% python3 -q
>>> import numpy as np
>>> np.set_printoptions(suppress=True, linewidth=140)
>>> tidy = lambda a: np.round(a, 1) + 0
>>> J = np.load("sample11.npy")
>>> J
array([[ 2, -3, -2,  1],
       [ 1,  2, -3, -2],
       [-2,  1,  2, -3],
       [-3, -2,  1,  2]])
>>> tidy(np.linalg.det(J.T))
np.float64(-128.0)
>>> np.einsum("ii->", J)
np.int64(8)
>>> np.einsum("ij,ji->", J, J)
np.int64(8)
>>> hat = np.triu(np.array([[-3, 3, -1, 0], [-3, 3, 0, -3], [2, -1, 2, -1], [0, -1, -2, 3]]), 1) + np.eye(4)
>>> B = hat @ J @ np.linalg.inv(hat)
>>> np.trace(B), np.trace(J)
(np.float64(8.0), np.int64(8))
>>> np.linalg.matrix_rank(B)
np.int64(4)
>>> tidy(np.linalg.det(B))
np.float64(-128.0)
>>> tidy(np.poly(B))
array([   1.,   -8.,   28.,   32., -128.])
>>> rng = np.random.default_rng(144387)
>>> idx = rng.permutation(4)
>>> idx
array([0, 3, 1, 2])
>>> B = J[idx][:, idx]
>>> tidy(np.linalg.det(B)), tidy(np.linalg.det(J[idx]))
(np.float64(-128.0), np.float64(-128.0))
>>> np.diag(B)
array([2, 2, 2, 2])
>>> B
array([[ 2,  1, -3, -2],
       [-3,  2, -2,  1],
       [ 1, -2,  2, -3],
       [-2, -3,  1,  2]])
>>> np.unravel_index(np.abs(J).argmax(), J.shape)
(np.int64(0), np.int64(1))
>>> np.count_nonzero(J)
np.int64(16)
>>> np.linalg.matrix_rank(J)
np.int64(4)
>>> J.mean(axis=0)
array([-0.5, -0.5, -0.5, -0.5])
>>> J - J[0]
array([[ 0,  0,  0,  0],
       [-1,  5, -1, -3],
       [-4,  4,  4, -4],
       [-5,  1,  3,  1]])
>>> J.shape
(4, 4)
>>> arr = np.array([[1.4, 0.5, -1.8, -0.5, 0.3],
...     [2.2, 0.1, 0.4, 0.1, 0.6],
...     [-0.9, 1.4, 1.4, -0.4, 0.1],
...     [0.3, -1.9, 1.7, -0.4, 1.0],
...     [0.1, 2.3, 2.0, 1.0, -0.1],
...     [0.0, -1.0, -0.1, 0.8, 1.9],
...     [0.4, -0.9, 0.8, -0.1, 0.8],
...     [0.6, 0.7, -1.5, -0.7, 0.7],
...     [-1.0, -0.3, -0.4, -1.2, -1.3],
...     [-1.4, 0.6, -1.0, 2.1, -1.2],
...     [0.1, 0.2, 1.0, -0.4, -0.8],
...     [-0.6, 2.2, 0.3, 0.5, -1.2],
...     [0.3, -0.1, -2.6, -0.4, 1.2],
...     [0.5, -0.8, 0.0, -2.0, -1.7],
...     [-0.6, 0.0, -0.3, 1.5, 0.9],
...     [0.4, 1.4, -0.6, 1.6, 0.0],
...     [-0.6, 1.0, 1.0, 0.9, 0.2],
...     [-0.6, -0.8, -0.3, -0.5, 0.9],
...     [0.8, 1.3, 2.8, 1.8, 0.9],
...     [-0.4, -0.3, 0.3, -0.1, -2.1]])
>>> arr[0] *= 20
>>> arr
array([[ 28. ,  10. , -36. , -10. ,   6. ],
       [  2.2,   0.1,   0.4,   0.1,   0.6],
       [ -0.9,   1.4,   1.4,  -0.4,   0.1],
       [  0.3,  -1.9,   1.7,  -0.4,   1. ],
       [  0.1,   2.3,   2. ,   1. ,  -0.1],
       [  0. ,  -1. ,  -0.1,   0.8,   1.9],
       [  0.4,  -0.9,   0.8,  -0.1,   0.8],
       [  0.6,   0.7,  -1.5,  -0.7,   0.7],
       [ -1. ,  -0.3,  -0.4,  -1.2,  -1.3],
       [ -1.4,   0.6,  -1. ,   2.1,  -1.2],
       [  0.1,   0.2,   1. ,  -0.4,  -0.8],
       [ -0.6,   2.2,   0.3,   0.5,  -1.2],
       [  0.3,  -0.1,  -2.6,  -0.4,   1.2],
       [  0.5,  -0.8,   0. ,  -2. ,  -1.7],
       [ -0.6,   0. ,  -0.3,   1.5,   0.9],
       [  0.4,   1.4,  -0.6,   1.6,   0. ],
       [ -0.6,   1. ,   1. ,   0.9,   0.2],
       [ -0.6,  -0.8,  -0.3,  -0.5,   0.9],
       [  0.8,   1.3,   2.8,   1.8,   0.9],
       [ -0.4,  -0.3,   0.3,  -0.1,  -2.1]])
>>> hat = arr @ np.linalg.solve(arr.T @ arr, arr.T)
>>> np.allclose(hat @ hat, hat)
True
